$ python3 -q
>>> import numpy as np
>>> np.set_printoptions(precision=1, suppress=True, linewidth=200)
>>> def rnd(a):
...     return np.round(a, 1) + 0
... 
>>> m1 = np.load("arr.npy")
>>> print(m1)
[[ 0. -2.  0.  0.  0.  0.  0.]
 [-2.  2. -2.  0.  0.  0.  0.]
 [ 0. -2.  2. -2.  0.  0.  0.]
 [ 0.  0. -2.  2. -2.  0.  0.]
 [ 0.  0.  0. -2.  2. -2.  0.]
 [ 0.  0.  0.  0. -2.  0. -2.]
 [ 0.  0.  0.  0.  0. -2. -1.]]
>>> evals, V = np.linalg.eigh(m1)
>>> x0 = np.array([5, -2, 1, 2, 3, -5, -3])
>>> np.abs(m1).sum(axis=1).max(), rnd(np.abs(evals).max())
(np.float64(6.0), np.float64(5.5))
>>> x0 @ m1 @ x0
np.float64(43.0)
>>> (np.sign(V[:, -1].round(6)) == np.sign(V[0, -1].round(6))).astype(int)
array([1, 0, 1, 0, 1, 0, 1])
>>> f = np.array([2, -2, -3, -1, -2, 3, 1])
>>> out = m1 + np.outer(f, np.eye(7)[6])
>>> rnd(np.linalg.det(out) / np.linalg.det(m1)), rnd(1 + np.linalg.solve(m1, f)[6])
(np.float64(-3.5), np.float64(-3.5))
>>> rng = np.random.default_rng(539599)
>>> labels = rng.permutation(7)
>>> labels
array([0, 4, 2, 3, 5, 1, 6])
>>> out = m1[labels][:, labels]
>>> print(np.allclose(out, m1))
False
>>> np.diag(out)
array([ 0.,  2.,  2.,  2.,  0.,  2., -1.])
>>> rnd(np.sort(np.abs(np.linalg.eigvals(out))))
array([0.7, 0.7, 1.8, 2.3, 3. , 4.1, 5.5])
>>> np.all(np.linalg.eigvalsh(m1) > 0)
np.False_
>>> print(rnd(np.linalg.eigvalsh(m1).min()))
-3.0
>>> rnd(np.linalg.norm(m1[4], 1)), rnd(np.linalg.norm(m1[4], np.inf))
(np.float64(6.0), np.float64(2.0))
>>> print(rnd(np.linalg.norm(m1, "nuc")))
18.0
>>> print(rnd(np.linalg.norm(m1, 1)), rnd(np.linalg.norm(m1, np.inf)))
6.0 6.0
>>> print(rnd(np.linalg.norm(m1[4] - m1[6])))
3.0
>>> rnd(np.linalg.norm(m1, axis=0))
array([2. , 3.5, 3.5, 3.5, 3.5, 2.8, 2.2])
